$ python3 -q
>>> import numpy as np
>>> np.set_printoptions(precision=2, suppress=True, linewidth=100)
>>> tidy = lambda a: np.round(a, 2) + 0
>>> arr = np.cumsum(np.array([[-3, -4, -2],
...     [-5, -5, -3],
...     [-5, 2, 1],
...     [0, -4, 1],
...     [0, -5, 4],
...     [2, 5, 2],
...     [4, 0, 4],
...     [2, -4, -4],
...     [1, -3, 2],
...     [-5, 3, 1],
...     [0, 4, 5],
...     [-5, 2, -2],
...     [2, 1, 1]]), axis=0)
>>> arr
array([[ -3,  -4,  -2],
       [ -8,  -9,  -5],
       [-13,  -7,  -4],
       [-13, -11,  -3],
       [-13, -16,   1],
       [-11, -11,   3],
       [ -7, -11,   7],
       [ -5, -15,   3],
       [ -4, -18,   5],
       [ -9, -15,   6],
       [ -9, -11,  11],
       [-14,  -9,   9],
       [-12,  -8,  10]])
>>> G = np.cov(arr, rowvar=False)
>>> tidy(arr.std(axis=0))
array([3.58, 3.8 , 5.23])
>>> np.median(arr, axis=0)
array([ -9., -11.,   3.])
>>> np.argsort(-arr.std(axis=0).round(6), kind="stable")
array([2, 1, 0])
>>> tidy(np.corrcoef(arr[:, 2], arr[:, 1])[0, 1])
np.float64(-0.24)
>>> dist = np.linalg.norm(arr[:, None] - arr[None], axis=-1)
>>> dist.shape
(13, 13)
>>> x = np.array([1, 0, 1])
>>> target = arr @ x
>>> target
array([ -5, -13, -17, -16, -12,  -8,   0,  -2,   1,  -3,   2,  -5,  -2])
>>> rng = np.random.default_rng(842)
>>> target = target + 0.3 * rng.normal(size=13)
>>> tidy(target)
array([ -5.15, -13.37, -17.14, -16.1 , -11.84,  -7.72,   0.81,  -2.5 ,   0.33,  -3.33,   1.79,
        -4.93,  -1.79])
>>> coef, *_ = np.linalg.lstsq(arr, target)
>>> tidy(coef)
array([0.97, 0.04, 1.02])
>>> data = np.load("data.npy")
>>> data
array([[-0.07,  0.01, -0.13],
       [ 0.7 , -0.1 ,  1.3 ],
       [ 0.35, -0.05,  0.65]])
>>> Uu, sig, vt = np.linalg.svd(data)
>>> np.argmax(sig[:-1] / (sig[1:] + 1e-6)) + 1
np.int64(1)
>>> B = Uu[:, :1] @ np.diag(sig[:1]) @ vt[:1]
>>> tidy(np.linalg.norm(data - B, 2)), tidy(sig[1])
(np.float64(0.0), np.float64(0.0))
>>> np.linalg.matrix_rank(B)
np.int64(1)
>>> tidy(np.abs(data - B).max())
np.float64(0.0)
>>> tidy(np.linalg.norm(data - B) / np.linalg.norm(data))
np.float64(0.0)
>>> G = data.T @ data
>>> tidy(G)
array([[ 0.62, -0.09,  1.15],
       [-0.09,  0.01, -0.16],
       [ 1.15, -0.16,  2.13]])
>>> np.linalg.matrix_rank(G)
np.int64(1)
>>> tidy(np.linalg.svd(data, compute_uv=False) ** 2)
array([2.76, 0.  , 0.  ])
>>> np.allclose(G, G.T)
True
>>> tidy(np.diag(G))
array([0.62, 0.01, 2.13])
>>> (data @ data.T).shape
(3, 3)
>>> tidy(np.linalg.eigvalsh(G)[::-1])
array([2.76, 0.  , 0.  ])
>>> A = np.loadtxt("w.csv", delimiter=",")
>>> A
array([[1., 0., 0., 0.],
       [0., 0., 0., 1.],
       [0., 0., 1., 0.],
       [0., 1., 0., 0.]])
>>> B = np.array([[1, 1, 2], [-2, 3, -2]])
>>> basis = np.kron(B, A)
>>> np.linalg.matrix_rank(basis)
np.int64(8)
>>> basis.shape
(8, 12)
>>> r0 = np.array([3, 1])
>>> np.correlate(A[2], A[0], "full")
array([0., 0., 0., 0., 0., 1., 0.])
>>> F = np.loadtxt("block11.csv", delimiter=",")
>>> F
array([[ 0.,  2., -1.],
       [ 3., -4.,  2.],
       [ 0.,  0.,  0.]])
>>> np.linalg.cond(F) > 100
np.True_
>>> np.argsort(-np.linalg.norm(F, axis=0).round(6), kind="stable")[:3]
array([1, 0, 2])
>>> E = np.load("dump.npy")
>>> E
array([[ 0,  0,  1],
       [-1,  0,  0],
       [ 0, -2,  0]])
>>> r0 = np.array([0, 2, 0])
>>> np.array([np.convolve(row, r0, "same") for row in F])
array([[ 0.,  4., -2.],
       [ 6., -8.,  4.],
       [ 0.,  0.,  0.]])
>>> np.polyval(r0, F[2])
array([0., 0., 0.])
>>> np.cross(F[2, :3], F[1, :3])
array([ 0.,  0., -0.])
>>> B = np.array([[5, 4], [-8, -5]])
>>> basis = np.kron(B, E)
>>> tidy(np.linalg.norm(basis, 2)), tidy(np.linalg.norm(B, 2) * np.linalg.norm(E, 2))
(np.float64(22.77), np.float64(22.77))
>>> basis
array([[  0,   0,   5,   0,   0,   4],
       [ -5,   0,   0,  -4,   0,   0],
       [  0, -10,   0,   0,  -8,   0],
       [  0,   0,  -8,   0,   0,  -5],
       [  8,   0,   0,   5,   0,   0],
       [  0,  16,   0,   0,  10,   0]])
>>> J = np.load("x.npy")
>>> J
array([[ 4,  4,  4,  4],
       [ 4,  8,  8,  8],
       [ 4,  8, 12, 12],
       [ 4,  8, 12, 16]])
>>> w, evecs = np.linalg.eig(J)
>>> tidy(J @ evecs[:, 0] - w[0] * evecs[:, 0])
array([0., 0., 0., 0.])
>>> tidy(w)
array([33.16,  4.  ,  1.7 ,  1.13])
>>> B = np.linalg.inv(J)
>>> (np.abs(B) > 1e-9).astype(int)
array([[1, 1, 0, 0],
       [1, 1, 1, 0],
       [0, 1, 1, 1],
       [0, 0, 1, 1]])
>>> tidy(np.linalg.slogdet(J)[0])
np.float64(1.0)
>>> K = np.array([[2, 0], [2, 1]]) * (rng.random((2, 2)) < 0.3)
>>> K
array([[0, 0],
       [0, 0]])
>>> Q = J.astype(float).copy()
>>> for j in range(4):
...     Q[:, j] -= Q[:, :j] @ (Q[:, :j].T @ Q[:, j])
...     Q[:, j] /= np.linalg.norm(Q[:, j])
... 
>>> tidy(Q)
array([[ 0.5 , -0.87,  0.  ,  0.  ],
       [ 0.5 ,  0.29, -0.82,  0.  ],
       [ 0.5 ,  0.29,  0.41, -0.71],
       [ 0.5 ,  0.29,  0.41,  0.71]])
>>> tidy(Q.T @ Q)
array([[1., 0., 0., 0.],
       [0., 1., 0., 0.],
       [0., 0., 1., 0.],
       [0., 0., 0., 1.]])
>>> tidy(Q.T @ J)
array([[ 8.  , 14.  , 18.  , 20.  ],
       [ 0.  ,  3.46,  5.77,  6.93],
       [ 0.  ,  0.  ,  3.27,  4.9 ],
       [ 0.  ,  0.  ,  0.  ,  2.83]])
>>> r0 = np.array([1, -1, 0])
>>> np.polyval(r0, J[1])
array([12, 56, 56, 56])
>>> np.cross(J[1, :3], J[3, :3])
array([ 32, -16,   0])
>>> np.correlate(J[1], J[3], "full")
array([ 64, 176, 256, 304, 192,  96,  32])
>>> np.convolve(J[1], r0)
array([ 4,  4,  0,  0, -8,  0])
